% python3 -q
>>> import numpy as np
>>> import numpy.linalg as la
>>> np.set_printoptions(precision=2, suppress=True, linewidth=100, sign=" ")
>>> def tidy(a):
...     return np.round(a, 2) + 0
... 
>>> K = np.load("out17.npy")
>>> print(K)
[[  0.5   0.6   1.7   0.3   1.1]
 [  0.8   0.6  -1.1  -0.1  -0.8]
 [  0.   -2.6  -0.1   0.9  -0.3]
 [  0.7  -1.   -0.6   0.8  -0.6]
 [ -0.7   0.    0.8   1.   -1.6]
 [ 24.   16.    2.  -14.  -28. ]
 [ -0.5  -0.8   0.7   0.   -0.9]
 [ -0.3   0.    0.5   0.1   1. ]
 [ -0.8  -0.4   1.1  -2.2   0.2]
 [  0.    0.5   0.6  -0.2  -0.7]
 [ -0.7  -0.1   1.8  -0.1   0.2]
 [  0.9   1.   -0.3  -0.2   0. ]
 [  0.2  -0.6  -0.4   0.1  -0.3]
 [  0.3   0.6  -0.2   0.3   0.2]]
>>> # row 5 dominates
>>> U, sv, Vt = la.svd(K)
>>> print(tidy(sv))
[ 42.67   3.87   3.4    2.47   1.92]
>>> other = U[:, :1] @ np.diag(sv[:1]) @ Vt[:1]
>>> print(tidy(np.abs(K - other).max()))
2.19
>>> print(tidy(la.norm(K - other) / la.norm(K)))
0.14
>>> print(tidy(la.norm(K - other, 2)), tidy(sv[1]))
3.87 3.87
>>> cent = K[[2, 11]].astype(float)
>>> for _ in range(4):
...     lab = la.norm(K[:, None] - cent, axis=-1).argmin(axis=1)
...     cent = np.array([K[lab == j].mean(axis=0) for j in range(2)])
... 
>>> print(lab)
[ 0  0  0  0  0  1  0  0  0  0  0  0  0  0]
>>> print(tidy(cent[1] - cent[0]))
[ 23.97  16.17   1.65 -14.05 -27.81]
>>> print(np.bincount(lab))
[ 13   1]
>>> print(np.abs(cent[1] - cent[0]).argmax())
4
>>> P = K @ la.solve(K.T @ K, K.T)
>>> print(tidy(np.trace(P)))
5.0
>>> print(tidy(P @ K[:, 0]))
[ 0.5  0.8  0.   0.7 -0.7 24.  -0.5 -0.3 -0.8  0.  -0.7  0.9  0.2  0.3]
>>> def softmax(z):
...     e = np.exp(z - z.max(axis=-1, keepdims=True))
...     return e / e.sum(axis=-1, keepdims=True)
... 
>>> print(tidy(softmax(K[2])))
[ 0.19  0.01  0.17  0.47  0.14]
>>> print(tidy(softmax(10 * K[2])))
[ 0.  0.  0.  1.  0.]
>>> scores = K @ K.T / np.sqrt(5)
>>> print(tidy(softmax(scores)[2] @ K))
[ 0.02 -1.85 -0.01  0.68 -0.36]
>>> U, sv, Vt = la.svd(K, full_matrices=False)
>>> print(tidy(Vt @ Vt.T))
[[ 1.  0.  0.  0.  0.]
 [ 0.  1.  0.  0.  0.]
 [ 0.  0.  1.  0.  0.]
 [ 0.  0.  0.  1.  0.]
 [ 0.  0.  0.  0.  1.]]
>>> print(tidy(np.cumsum(sv ** 2) / np.sum(sv ** 2)))
[ 0.98  0.99  0.99  1.    1.  ]
>>> print(tidy(U.T @ K @ Vt.T))
[[ 42.67   0.     0.     0.     0.  ]
 [  0.     3.87   0.     0.     0.  ]
 [  0.     0.     3.4    0.     0.  ]
 [  0.     0.     0.     2.47   0.  ]
 [  0.     0.     0.     0.     1.92]]
